>>> import numpy as np
>>> from numpy import linalg as LA
>>> np.set_printoptions(precision=1, suppress=True, linewidth=200, floatmode="fixed")
>>> F = np.loadtxt("run4.csv", delimiter=",")
>>> F
array([[ 0.0,  3.0,  0.0, -2.0,  3.0,  0.0,  0.0,  0.0,  0.0],
       [ 1.0, -3.0,  1.0,  5.0, -3.0,  0.0,  0.0,  0.0,  0.0],
       [-1.0, -5.0,  1.0,  0.0, -2.0,  0.0,  0.0,  0.0,  0.0],
       [ 3.0,  5.0,  3.0,  5.0,  2.0,  0.0,  0.0,  0.0,  0.0],
       [-4.0,  5.0,  0.0, -3.0, -3.0,  0.0,  0.0,  0.0,  0.0],
       [ 0.0,  0.0,  0.0,  0.0,  0.0, -2.0, -1.0,  0.0,  2.0],
       [ 0.0,  0.0,  0.0,  0.0,  0.0, -2.0,  1.0, -2.0,  0.0],
       [ 0.0,  0.0,  0.0,  0.0,  0.0, -1.0, -2.0,  0.0, -2.0],
       [ 0.0,  0.0,  0.0,  0.0,  0.0, -1.0,  1.0,  2.0,  2.0]])
>>> M2 = F / LA.norm(F, axis=1, keepdims=True)
>>> gram = M2 @ M2.T
>>> np.degrees(np.arccos(np.clip(gram[0, 6], -1, 1)))
np.float64(90.0)
>>> gram.round(1) + 0
array([[ 1.0, -0.9, -0.8,  0.3,  0.3,  0.0,  0.0,  0.0,  0.0],
       [-0.9,  1.0,  0.6,  0.2, -0.5,  0.0,  0.0,  0.0,  0.0],
       [-0.8,  0.6,  1.0, -0.6, -0.4,  0.0,  0.0,  0.0,  0.0],
       [ 0.3,  0.2, -0.6,  1.0, -0.1,  0.0,  0.0,  0.0,  0.0],
       [ 0.3, -0.5, -0.4, -0.1,  1.0,  0.0,  0.0,  0.0,  0.0],
       [ 0.0,  0.0,  0.0,  0.0,  0.0,  1.0,  0.3,  0.0,  0.5],
       [ 0.0,  0.0,  0.0,  0.0,  0.0,  0.3,  1.0,  0.0, -0.1],
       [ 0.0,  0.0,  0.0,  0.0,  0.0,  0.0,  0.0,  1.0, -0.5],
       [ 0.0,  0.0,  0.0,  0.0,  0.0,  0.5, -0.1, -0.5,  1.0]])
>>> (gram - 2 * np.eye(9)).round(6).argmax(axis=1)
array([4, 2, 1, 0, 0, 8, 5, 0, 5])
>>> data = np.load("test4.npy")
>>> data
array([[ 4, -3,  2,  0, -4,  1,  0,  3, -4, -5,  0],
       [ 0, -2, -1,  0,  5, -1, -3, -1,  2,  2,  3],
       [ 3, -3, -2, -2, -1, -2,  0,  2, -1,  3,  0],
       [ 7,  0, -3, -3,  1, -3,  0,  5, -1, -2, -1],
       [ 3,  0, -3,  1, -1, -3, -2,  1,  1, -5,  1],
       [-3,  1,  1, -1, -3,  1,  1,  2,  5, -3, -3],
       [ 1, -6, -1,  1,  0, -4, -2,  0,  1,  3, -1],
       [ 3, -1,  4,  2, -3,  2,  5, -2,  0, -6, -3],
       [ 5,  1, -8, -6,  1, -7, -7, 10, -4,  2,  3],
       [ 0,  0,  0,  0,  0,  0,  0,  0,  0,  0,  0],
       [ 6, -6, -1,  0,  2, -4, -2,  3, -1, -2, -1],
       [ 2, -3,  0,  0,  0, -3, -2,  0, -2, -3,  3],
       [ 0,  2,  1,  1, -2, -1,  3, -2,  1, -3, -2],
       [ 4, -2, -4, -6, -4, -5, -3, 10, -2, -4,  0]])
>>> Uu, s, vt = LA.svd(data)
>>> np.argmax(s[:-1] / (s[1:] + 1e-6)) + 1
np.int64(10)
>>> M2 = Uu[:, :10] @ np.diag(s[:10]) @ vt[:10]
>>> np.round(LA.norm(data - M2, 2), 1), np.round(s[10], 1)
(np.float64(0.0), np.float64(0.0))
>>> LA.matrix_rank(data, rtol=0.05)
np.int64(9)
>>> np.round(LA.norm(data - M2) / LA.norm(data), 1)
np.float64(0.0)
